$ python3 -q
>>> import numpy as np
>>> np.set_printoptions(precision=3, suppress=True, linewidth=160, sign=" ")
>>> data = np.load("layer5.npy")
>>> data
array([[ 5,  0,  4,  0,  3,  0,  5,  4,  2,  5],
       [ 5,  0,  4,  0,  3,  0,  5,  4,  2,  5],
       [ 5,  0,  4,  0,  3,  0,  5,  4,  2,  5],
       [ 5,  0,  4,  0,  3,  0,  5,  4,  2,  5],
       [ 5,  0,  4,  0,  3,  0,  5,  4,  2,  5],
       [ 6,  1,  2,  2,  1,  0,  7,  6,  3,  7],
       [ 6,  1,  2,  2,  1,  0,  7,  6,  3,  7],
       [ 5,  0,  4,  0,  3,  0,  5,  4,  2,  5],
       [ 5,  0,  4,  0,  3,  0,  5,  4,  2,  5],
       [ 6,  1,  2,  2,  1,  0,  7,  6,  3,  7],
       [ 7,  2,  0,  4,  0,  0,  9,  8,  4,  9],
       [ 7,  2,  0,  4,  0,  0,  9,  8,  4,  9],
       [ 7,  2,  0,  4,  0,  0,  9,  8,  4,  9],
       [ 6,  1,  2,  2,  1,  0,  7,  6,  3,  7],
       [ 5,  0,  4,  0,  3,  0,  5,  4,  2,  5],
       [ 6,  1,  2,  2,  1,  0,  7,  6,  3,  7],
       [ 6,  1,  2,  2,  1,  0,  7,  6,  3,  7],
       [ 5,  0,  4,  0,  3,  0,  5,  4,  2,  5],
       [ 5,  0,  4,  0,  3,  0,  5,  4,  2,  5],
       [ 5,  0,  4,  0,  3,  0,  5,  4,  2,  5],
       [ 5,  0,  4,  0,  3,  0,  5,  4,  2,  5],
       [ 7,  2,  0,  4,  0,  0,  9,  8,  4,  9],
       [ 5,  0,  4,  0,  3,  0,  5,  4,  2,  5],
       [ 7,  2,  0,  4,  0,  0,  9,  8,  4,  9],
       [ 7,  2,  0,  4,  0,  0,  9,  8,  4,  9],
       [ 5,  0,  4,  0,  3,  0,  5,  4,  2,  5],
       [ 7,  2,  0,  4,  0,  0,  9,  8,  4,  9],
       [ 7,  2,  0,  4,  0,  0,  9,  8,  4,  9],
       [ 5,  0,  4,  0,  3,  0,  5,  4,  2,  5],
       [ 6,  1,  2,  2,  1,  0,  7,  6,  3,  7],
       [ 6,  1,  2,  2,  1,  0,  7,  6,  3,  7],
       [ 5,  0,  4,  0,  3,  0,  5,  4,  2,  5],
       [ 7,  2,  0,  4,  0,  0,  9,  8,  4,  9],
       [ 7,  2,  0,  4,  0,  0,  9,  8,  4,  9],
       [ 6,  1,  2,  2,  1,  0,  7,  6,  3,  7],
       [ 5,  0,  4,  0,  3,  0,  5,  4,  2,  5],
       [ 6,  1,  2,  2,  1,  0,  7,  6,  3,  7],
       [ 5,  0,  4,  0,  3,  0,  5,  4,  2,  5],
       [ 7,  2,  0,  4,  0,  0,  9,  8,  4,  9]])
>>> rank = np.linalg.matrix_rank(data)
>>> rank
np.int64(3)
>>> ns = np.linalg.svd(data)[2][rank:].T
>>> [int(np.linalg.matrix_rank(data[:, :j + 1])) for j in range(10)]
[1, 2, 2, 2, 3, 3, 3, 3, 3, 3]
>>> [int(np.linalg.matrix_rank(np.delete(data, i, axis=0))) for i in range(39)]
[3, 3, 3, 3, 3, 3, 3, 3, 3, 3, 3, 3, 3, 3, 3, 3, 3, 3, 3, 3, 3, 3, 3, 3, 3, 3, 3, 3, 3, 3, 3, 3, 3, 3, 3, 3, 3, 3, 3]
>>> [int(np.linalg.matrix_rank(data[:i])) for i in range(1, len(data) + 1)]
[1, 1, 1, 1, 1, 2, 2, 2, 2, 2, 3, 3, 3, 3, 3, 3, 3, 3, 3, 3, 3, 3, 3, 3, 3, 3, 3, 3, 3, 3, 3, 3, 3, 3, 3, 3, 3, 3, 3]
